>>> import numpy as np
>>> import numpy.linalg as la
>>> np.set_printoptions(precision=1, suppress=True, linewidth=140, sign=" ")
>>> tidy = lambda a: np.round(a, 1) + 0
>>> Q, _ = la.qr(np.array([[-0.7, 1.3, -0.7, 0.6, -0.2, -0.7, -1.0, -0.2, -0.7],
...     [2.1, 0.4, -0.6, 1.6, -1.4, 0.6, -0.4, 0.9, 0.9],
...     [-1.2, 0.8, 0.0, -0.8, 0.6, 0.4, 0.2, -0.9, 1.1],
...     [0.9, -1.8, 0.3, -1.2, -1.7, 0.2, 0.0, -0.6, 0.1],
...     [0.7, -2.7, -1.1, 1.3, 1.0, -0.9, 0.8, -0.8, 1.3],
...     [1.2, 0.2, -1.1, 0.8, 1.0, 0.9, -1.4, 1.1, 0.9],
...     [-1.0, 0.7, 0.8, -1.8, 0.2, -1.3, -0.1, -1.1, 0.1],
...     [-0.9, 0.9, 1.4, -0.5, -0.9, -0.6, 0.0, -0.4, 0.6],
...     [1.1, 2.4, 1.6, -0.9, -0.2, 1.6, 0.0, -0.7, 1.2]]))
>>> J = -3 * Q
>>> tidy(J)
array([[ 0.6,  0.8,  1.5,  0. ,  1.2,  0.8, -0.3,  1.5, -1.2],
       [-1.8,  0.6,  0.5, -0.6,  1.3,  0.6,  1. , -0.2,  1.3],
       [ 1. ,  0.3,  0.5,  0.9, -0.1, -1.3,  1. ,  1.2,  1.6],
       [-0.8, -1.1, -1.2,  1.6,  1.5, -0.4, -0.5,  0.9, -0.2],
       [-0.6, -1.7,  0.2, -0.7, -1.1,  1. ,  0.5,  1.6,  0.2],
       [-1. ,  0.4,  1.2,  0.9, -0.9,  0. , -2. ,  0.1,  0.8],
       [ 0.9,  0.3, -0.5,  1.4, -0.2,  2.3,  0.3, -0.4,  0.7],
       [ 0.8,  0.5, -1.2, -1.5,  0.6,  0.3, -1.5,  0.8,  1.2],
       [-0.9,  1.8, -1.3,  0.2, -1.1, -0.1,  0.4,  1.1, -0.7]])
>>> f = np.array([-1, 0, -1, -3, 1, 4, 4, 1, 2])
>>> out = J + np.outer(f, np.eye(9)[3])
>>> tidy(out)
array([[ 0.6,  0.8,  1.5, -1. ,  1.2,  0.8, -0.3,  1.5, -1.2],
       [-1.8,  0.6,  0.5, -0.6,  1.3,  0.6,  1. , -0.2,  1.3],
       [ 1. ,  0.3,  0.5, -0.1, -0.1, -1.3,  1. ,  1.2,  1.6],
       [-0.8, -1.1, -1.2, -1.4,  1.5, -0.4, -0.5,  0.9, -0.2],
       [-0.6, -1.7,  0.2,  0.3, -1.1,  1. ,  0.5,  1.6,  0.2],
       [-1. ,  0.4,  1.2,  4.9, -0.9,  0. , -2. ,  0.1,  0.8],
       [ 0.9,  0.3, -0.5,  5.4, -0.2,  2.3,  0.3, -0.4,  0.7],
       [ 0.8,  0.5, -1.2, -0.5,  0.6,  0.3, -1.5,  0.8,  1.2],
       [-0.9,  1.8, -1.3,  2.2, -1.1, -0.1,  0.4,  1.1, -0.7]])
>>> la.matrix_rank(la.inv(out) - la.inv(J), tol=1e-8)
np.int64(1)
>>> vec = np.array([-2, -5, -5, -4, -1, 2, 4, 4, 1])
>>> y = J @ vec
>>> tidy(y)
array([ -8.3,   4.3,  -1.7,   5.9,  23.6, -15.1,  -1. ,   6.5,   4.6])
>>> tidy(la.solve(J, -3 * y))
array([  6.,  15.,  15.,  12.,   3.,  -6., -12., -12.,  -3.])
>>> tidy(la.solve(J, J[:, 3]))
array([ 0.,  0.,  0.,  1.,  0.,  0.,  0.,  0.,  0.])
>>> feats = np.loadtxt("data.csv", delimiter=",")
>>> feats
array([[ 0.,  0.,  2.,  0.,  1.,  3.,  1.,  0.,  2.,  2.,  0.],
       [ 0.,  0.,  0.,  3.,  0.,  1.,  3.,  3.,  2.,  1.,  3.],
       [ 0.,  0.,  0.,  3.,  2.,  1.,  3.,  1.,  1.,  2.,  0.],
       [ 0.,  0.,  0.,  0.,  1.,  0.,  1.,  3.,  2.,  1.,  3.],
       [ 0.,  0.,  0.,  0.,  0.,  0.,  0.,  2.,  1.,  2.,  2.],
       [ 0.,  0.,  0.,  0.,  0.,  0.,  0.,  3.,  3.,  2.,  0.],
       [ 0.,  0.,  0.,  0.,  0.,  0.,  0.,  2.,  2.,  1.,  3.],
       [ 0.,  0.,  0.,  0.,  0.,  0.,  0.,  0.,  2.,  0.,  0.],
       [ 0.,  0.,  0.,  0.,  0.,  0.,  0.,  0.,  0.,  3.,  0.],
       [ 0.,  0.,  0.,  0.,  0.,  0.,  0.,  0.,  0.,  0.,  3.],
       [ 0.,  0.,  0.,  0.,  0.,  0.,  0.,  0.,  0.,  0.,  0.]])
>>> cov = feats.T @ feats
>>> np.allclose(cov, cov.T)
True
>>> la.matrix_rank(cov)
np.int64(8)
>>> tidy(la.svd(feats, compute_uv=False) ** 2)
array([ 117.7,   30.6,   21. ,   11.1,    9. ,    2.5,    2. ,    0.2,    0. ,    0. ,    0. ])
>>> (feats @ feats.T).shape
(11, 11)
>>> np.trace(cov), (feats ** 2).sum()
(np.float64(194.0), np.float64(194.0))
>>> np.diag(cov)
array([  0.,   0.,   4.,  18.,   6.,  11.,  20.,  36.,  31.,  28.,  40.])
>>> tidy(np.trace(la.pinv(feats) @ feats))
np.float64(8.0)
>>> try:
...     la.inv(feats)
... except la.LinAlgError as e:
...     print("failed:", e)
... 
failed: Singular matrix
>>> la.lstsq(feats[:-1].T, feats[-1])[2]
np.int32(8)
>>> np.abs(np.diag(la.qr(feats)[1])) > 1e-9
array([False, False, False, False, False, False, False, False, False, False, False])
>>> np.unique(feats.round(6), axis=0).shape
(11, 11)
>>> rng = np.random.default_rng(836)
>>> z = rng.permutation(11)
>>> z
array([  1,   0,   7,   8,   9,   6,   2,   4,   5,   3,  10])
>>> out = feats[z][:, z]
>>> out
array([[ 0.,  0.,  3.,  2.,  1.,  3.,  0.,  0.,  1.,  3.,  3.],
       [ 0.,  0.,  0.,  2.,  2.,  1.,  2.,  1.,  3.,  0.,  0.],
       [ 0.,  0.,  0.,  2.,  0.,  0.,  0.,  0.,  0.,  0.,  0.],
       [ 0.,  0.,  0.,  0.,  3.,  0.,  0.,  0.,  0.,  0.,  0.],
       [ 0.,  0.,  0.,  0.,  0.,  0.,  0.,  0.,  0.,  0.,  3.],
       [ 0.,  0.,  2.,  2.,  1.,  0.,  0.,  0.,  0.,  0.,  3.],
       [ 0.,  0.,  1.,  1.,  2.,  3.,  0.,  2.,  1.,  3.,  0.],
       [ 0.,  0.,  2.,  1.,  2.,  0.,  0.,  0.,  0.,  0.,  2.],
       [ 0.,  0.,  3.,  3.,  2.,  0.,  0.,  0.,  0.,  0.,  0.],
       [ 0.,  0.,  3.,  2.,  1.,  1.,  0.,  1.,  0.,  0.,  3.],
       [ 0.,  0.,  0.,  0.,  0.,  0.,  0.,  0.,  0.,  0.,  0.]])
>>> tidy(la.det(out)), tidy(la.det(feats[z]))
(np.float64(0.0), np.float64(0.0))
>>> tidy(np.sort(np.abs(la.eigvals(out))))
array([ 0.,  0.,  0.,  0.,  0.,  0.,  0.,  0.,  0.,  0.,  0.])
>>> np.diag(out)
array([ 0.,  0.,  0.,  0.,  0.,  0.,  0.,  0.,  0.,  0.,  0.])
>>> np.trace(out)
np.float64(0.0)
>>> r = la.matrix_rank(out)
>>> r
np.int64(8)
>>> ns = la.svd(out)[2][r:].T
>>> la.matrix_rank(out.T @ out), la.matrix_rank(out @ out.T)
(np.int64(8), np.int64(8))
>>> X = np.loadtxt("out8.csv", delimiter=",")
>>> X
array([[ -2.5,   4.9,  -6.3,  10.3,  19.2,  -6.9,  -0.5],
       [  2.2,  -9.5,   9.3,  -8.4,  14.4,  -3.7,  10.5],
       [  4. , -11.7,   8.2,  -8.5,  14.7,  -2.9,  10.1],
       [  2.6, -10.6,   8.5,  -8.4,  13.6,  -2.2,   8.9],
       [ -2.5,   0.4,  -3.6,   2.4,  -4.9,  13. ,  -5.6],
       [  1.8, -11.1,   8.3,  -7.1,  13.6,  -3.5,  10.5],
       [ -1.7,   1.5,  -2.2,   1.6,  -6.1,  14.3,  -6.6],
       [ -5.1,   4.9,  -5.8,   9.8,  18.5,  -6. ,  -2.2],
       [ -2.8,   1.4,  -2.6,   2.8,  -5.8,  12.3,  -5. ],
       [ -2.3,   1.6,  -3.2,   2.2,  -5.7,  12.4,  -5. ],
       [ -1.1,   1.6,  -1.6,   0.9,  -4.2,  12.6,  -4.1],
       [ -2.1,   5. ,  -7.1,  11.6,  17.7,  -7. ,  -0.8],
       [ -0.7,   1.9,  -1.6,   2.2,  -6.2,  12.1,  -5. ],
       [ -1.7,   7.3,  -6.2,   8. ,  19.2,  -7.1,  -3.4],
       [ -3.7,   5.9,  -4.6,  10.6,  19.3,  -5.7,  -2. ],
       [  1.3,  -9.9,   7.1,  -8.7,  13.7,  -2.8,  11.4],
       [ -2.9,   2.3,  -1.1,   2. ,  -5.6,  13.4,  -5.7],
       [  2. ,  -9.9,   9.3,  -7.9,  13.8,  -3.7,   9.5],
       [  1.6, -11.8,   9.9,  -8.2,  14. ,  -2.8,  10.5],
       [ -2.1,   2.2,  -1. ,   2.7,  -4.1,  13.2,  -4.9],
       [  2.6, -10.6,   9.7,  -6.1,  12.3,  -3.3,   8.9],
       [ -3.7,   6.9,  -6.3,   8.4,  19.3,  -5.7,  -2. ],
       [ -3.1,   2.1,  -1.4,   1.5,  -4.3,  12.2,  -3.2],
       [ -2.5,   6.6,  -6.4,   8.7,  20.3,  -8.6,  -0.8],
       [  4.3,  -9.8,  10.7,  -8.8,  14.8,  -4.1,   8.5],
       [  2.7, -10.6,   8.8,  -7. ,  13.4,  -0.7,  11.1],
       [  4.1, -11.9,   8.3,  -8.6,  14.5,  -2. ,  10.9],
       [ -2.7,   8.1,  -5.4,   9.6,  17.8,  -5.5,  -1.2],
       [ -2.3,   6.4,  -6. ,  10.3,  17.3,  -9.1,  -2.1]])
>>> W = np.array([[0, 1, 3, 0, 2],
...     [3, 3, 0, 0, 2],
...     [2, 0, 3, 1, 0],
...     [1, 0, 1, 0, 2],
...     [1, 0, 3, 3, 1],
...     [3, 1, 3, 0, 0],
...     [1, 1, 0, 2, 0]])
>>> coef = np.array([4, 5, 1, 2, 3])
>>> H = np.maximum(X @ W + coef, 0)
>>> tidy((H > 0).mean(axis=0))
array([ 0.7,  0.6,  1. ,  0.7,  0.5])
>>> C = np.array([[-2, 5, -8], [2, 8, -1], [5, 0, -7], [4, -5, 3], [-8, -9, -7]])
>>> (H @ C).round(6).argmax(axis=1)
array([ 0,  0,  0,  0,  1,  0,  1,  0,  1,  1,  1,  0,  1,  0,  0,  0,  1,  0,  0,  1,  0,  0,  1,  0,  0,  0,  0,  0,  0])
